% ipython --no-banner

In [1]: import numpy as np

In [2]: from numpy import linalg as LA

In [3]: np.set_printoptions(precision=3, suppress=True, linewidth=100)

In [4]: other = np.array([[8, 5, 4, 7, 3, 7]])

In [5]: data = other.T @ other

In [6]: data
Out[6]: 
array([[64, 40, 32, 56, 24, 56],
       [40, 25, 20, 35, 15, 35],
       [32, 20, 16, 28, 12, 28],
       [56, 35, 28, 49, 21, 49],
       [24, 15, 12, 21,  9, 21],
       [56, 35, 28, 49, 21, 49]])

In [7]: left, sv, Vt = LA.svd(data)

In [8]: np.argmax(sv[:-1] / (sv[1:] + 1e-6)) + 1
Out[8]: np.int64(1)

In [9]: other = left[:, :1] @ np.diag(sv[:1]) @ Vt[:1]

In [10]: print(LA.matrix_rank(data, rtol=0.05))
1

In [11]: np.round(LA.norm(data - other) / LA.norm(data), 3)
Out[11]: np.float64(0.0)

In [12]: LA.matrix_rank(other)
Out[12]: np.int64(1)

In [13]: other
Out[13]: 
array([[64., 40., 32., 56., 24., 56.],
       [40., 25., 20., 35., 15., 35.],
       [32., 20., 16., 28., 12., 28.],
       [56., 35., 28., 49., 21., 49.],
       [24., 15., 12., 21.,  9., 21.],
       [56., 35., 28., 49., 21., 49.]])

In [14]: left, sv, Vt = LA.svd(other)

In [15]: vecs = Vt[:(sv > 1e-8).sum()]

In [16]: rng = np.random.default_rng(29)

In [17]: vec = other[0] + -3 * other[2] + rng.integers(2) * np.eye(6)[4]

In [18]: print(vec)
[-32. -20. -16. -28. -11. -28.]

In [19]: LA.matrix_rank(np.vstack([other, vec]))
Out[19]: np.int64(2)

In [20]: np.allclose(vecs.T @ vecs @ vec, vec)
Out[20]: False

In [21]: np.diag(vecs.T @ vecs)
Out[21]: array([0.302, 0.118, 0.075, 0.231, 0.042, 0.231])

In [22]: W = np.array([[-1, -1, -2, -1, 0],
    ...:     [0, -2, 0, 1, -3],
    ...:     [-2, -3, -3, -3, 0],
    ...:     [-1, 3, -2, 0, 3],
    ...:     [-1, -3, 0, 3, -1],
    ...:     [-3, -2, 0, -2, 2]])

In [23]: coef = np.array([0, 0, 0, 0, 1])

In [24]: hid = np.maximum(data @ W + coef, 0)

In [25]: (hid > 0).mean(axis=0)
Out[25]: array([0., 0., 0., 0., 1.])

In [26]: print(LA.matrix_rank(hid))
1

In [27]: W2 = np.array([[-2, -3], [-1, 0], [-3, 0], [-3, -3], [-3, -2]])

In [28]: W @ W2
Out[28]: 
array([[12,  6],
       [ 8,  3],
       [25, 15],
       [-4, -3],
       [-1, -4],
       [ 8, 11]])

In [29]: w, vecs = LA.eigh(data)

In [30]: vec = np.array([-4, -5, 5, 1, -3, -5])

In [31]: print((np.sign(vecs[:, -1].round(6)) == np.sign(vecs[0, -1].round(6))).astype(int))
[1 1 1 1 1 1]

In [32]: vecs * np.maximum(w, 0) @ vecs.T
Out[32]: 
array([[64., 40., 32., 56., 24., 56.],
       [40., 25., 20., 35., 15., 35.],
       [32., 20., 16., 28., 12., 28.],
       [56., 35., 28., 49., 21., 49.],
       [24., 15., 12., 21.,  9., 21.],
       [56., 35., 28., 49., 21., 49.]])

In [33]: print(vecs * np.abs(w) @ vecs.T)
[[64. 40. 32. 56. 24. 56.]
 [40. 25. 20. 35. 15. 35.]
 [32. 20. 16. 28. 12. 28.]
 [56. 35. 28. 49. 21. 49.]
 [24. 15. 12. 21.  9. 21.]
 [56. 35. 28. 49. 21. 49.]]
